% ipython --no-banner

In [1]: import numpy as np

In [2]: from numpy import linalg as LA

In [3]: np.set_printoptions(suppress=True, linewidth=100)

In [4]: q, _ = LA.qr(np.array([[0.2, -0.2, 0.9, 0.3, -0.4, -0.8, -1.4, 0.1],
   ...:     [2.1, -0.2, -1.5, 0.6, -0.1, -0.5, -0.8, -1.4],
   ...:     [-0.4, 0.4, 0.7, -1.1, 1.2, -1.2, 0.2, 0.8],
   ...:     [-0.6, 1.5, -0.4, -0.6, -0.4, 1.7, -1.7, -2.4],
   ...:     [-0.2, 0.5, 1.4, 1.3, -0.8, -0.7, -1.5, -1.0],
   ...:     [-0.5, 0.0, 0.0, -0.9, -1.0, 0.0, -0.1, 0.8],
   ...:     [-0.8, -1.0, 1.3, 0.7, 0.5, 0.1, 0.6, 0.7],
   ...:     [-0.9, 0.4, 2.1, 0.8, 0.4, 1.0, -1.6, 0.1]]))

In [5]: ev = np.array([1, 0, 0, 1, 1, 2, 0, 1])

In [6]: arr = q @ np.diag(ev) @ q.T

In [7]: arr.round(2) + 0
Out[7]: 
array([[ 0.6 , -0.1 , -0.16, -0.05, -0.32,  0.2 , -0.34,  0.06],
       [-0.1 ,  1.01, -0.15, -0.02, -0.3 ,  0.12, -0.02,  0.09],
       [-0.16, -0.15,  1.02, -0.2 ,  0.03,  0.  ,  0.01, -0.26],
       [-0.05, -0.02, -0.2 ,  0.2 , -0.17,  0.12,  0.19,  0.37],
       [-0.32, -0.3 ,  0.03, -0.17,  0.97,  0.  ,  0.05, -0.7 ],
       [ 0.2 ,  0.12,  0.  ,  0.12,  0.  ,  0.97,  0.1 ,  0.18],
       [-0.34, -0.02,  0.01,  0.19,  0.05,  0.1 ,  0.35,  0.27],
       [ 0.06,  0.09, -0.26,  0.37, -0.7 ,  0.18,  0.27,  0.89]])

In [8]: np.allclose(arr, arr.T)
Out[8]: True

In [9]: round(np.abs(LA.eigvals(arr)).max(), 2)
Out[9]: np.float64(2.0)

In [10]: LA.determinant(arr)
---------------------------------------------------------------------------
AttributeError                            Traceback (most recent call last)
Cell In[10], line 1
----> 1 LA.determinant(arr)

AttributeError: module 'numpy.linalg' has no attribute 'determinant'

In [11]: rng = np.random.default_rng(4161)

In [12]: idx = rng.permutation(8)

In [13]: idx
Out[13]: array([1, 4, 7, 6, 0, 2, 5, 3])

In [14]: out = arr[idx][:, idx]

In [15]: np.round(np.sort(np.abs(LA.eigvals(out))), 2) + 0
Out[15]: array([0., 0., 0., 1., 1., 1., 1., 2.])

In [16]: np.round(np.diag(out), 2)
Out[16]: array([1.01, 0.97, 0.89, 0.35, 0.6 , 1.02, 0.97, 0.2 ])

In [17]: np.trace(out)
Out[17]: np.float64(6.0)

In [18]: F = np.load("w.npy")

In [19]: F
Out[19]: 
array([[  6,  -5,  -8,   6,   4],
       [ -2, -31,  -4,  -3,   2],
       [ -3,   7, -67,   3,  -7],
       [ -7,   0,   9, -55,  -7],
       [  3,   4,   6,  -3,  53]])

In [20]: LA.cond(arr) > 100
Out[20]: np.True_

In [21]: [round(float(x), 2) for x in LA.svd(arr, compute_uv=False)[:3]]
Out[21]: [2.0, 1.0, 1.0]

In [22]: round(float(LA.norm(arr, 2) / LA.norm(arr)), 2)
Out[22]: 0.71

In [23]: LA.matrix_rank(arr, rtol=0.1)
Out[23]: np.int64(5)

In [24]: np.argsort(-LA.norm(arr, axis=0).round(6), kind="stable")[:3]
Out[24]: array([4, 7, 2])

In [25]: out = np.array([[1, 1], [3, 1], [2, 3], [1, 3], [3, 3], [2, 0], [0, 2], [3, 2]])

In [26]: C = np.array([[-2, 4, -1], [4, 4, -2]])

In [27]: mat = out @ C

In [28]: mat
Out[28]: 
array([[ 2,  8, -3],
       [-2, 16, -5],
       [ 8, 20, -8],
       [10, 16, -7],
       [ 6, 24, -9],
       [-4,  8, -2],
       [ 8,  8, -4],
       [ 2, 20, -7]])

In [29]: np.round(mat @ LA.pinv(mat) @ mat, 2)
Out[29]: 
array([[ 2.,  8., -3.],
       [-2., 16., -5.],
       [ 8., 20., -8.],
       [10., 16., -7.],
       [ 6., 24., -9.],
       [-4.,  8., -2.],
       [ 8.,  8., -4.],
       [ 2., 20., -7.]])

In [30]: np.unique(mat.round(6), axis=0).shape
Out[30]: (8, 3)

In [31]: E = np.load("mat.npy")

In [32]: E
Out[32]: 
array([[ 1.1, -0.8, -1.5, -1.5,  0.6],
       [-0.5,  1. , -0.6,  1.8, -0.5],
       [ 1.4,  0.4,  1.5, -0.3, -0.2],
       [ 0.7, -0.5, -2.7,  0.8, -0.2],
       [-1.1, -0.8, -3. ,  0.2,  0.1],
       [-0.5, -0.3, -1.8, -0.2,  1.5],
       [-0.7,  0.6,  1.5,  0.6,  0.4],
       [-1.4,  0.6, -0.3,  1. ,  0.9],
       [-0.2,  0.9,  0. , -0.8,  0.9],
       [ 0.8,  0.4,  0. ,  0.1, -0.3]])

In [33]: G = np.cov(E, rowvar=False)

In [34]: np.argwhere(np.triu(np.abs(np.corrcoef(E.T)) > 0.8, 1))
Out[34]: array([], shape=(0, 2), dtype=int64)

In [35]: np.round(np.corrcoef(E.T), 2)
Out[35]: 
array([[ 1.  , -0.2 ,  0.16, -0.49, -0.39],
       [-0.2 ,  1.  ,  0.75,  0.41, -0.12],
       [ 0.16,  0.75,  1.  ,  0.01, -0.09],
       [-0.49,  0.41,  0.01,  1.  , -0.42],
       [-0.39, -0.12, -0.09, -0.42,  1.  ]])

In [36]: np.round(E.std(axis=0), 2)
Out[36]: array([0.92, 0.65, 1.48, 0.9 , 0.62])
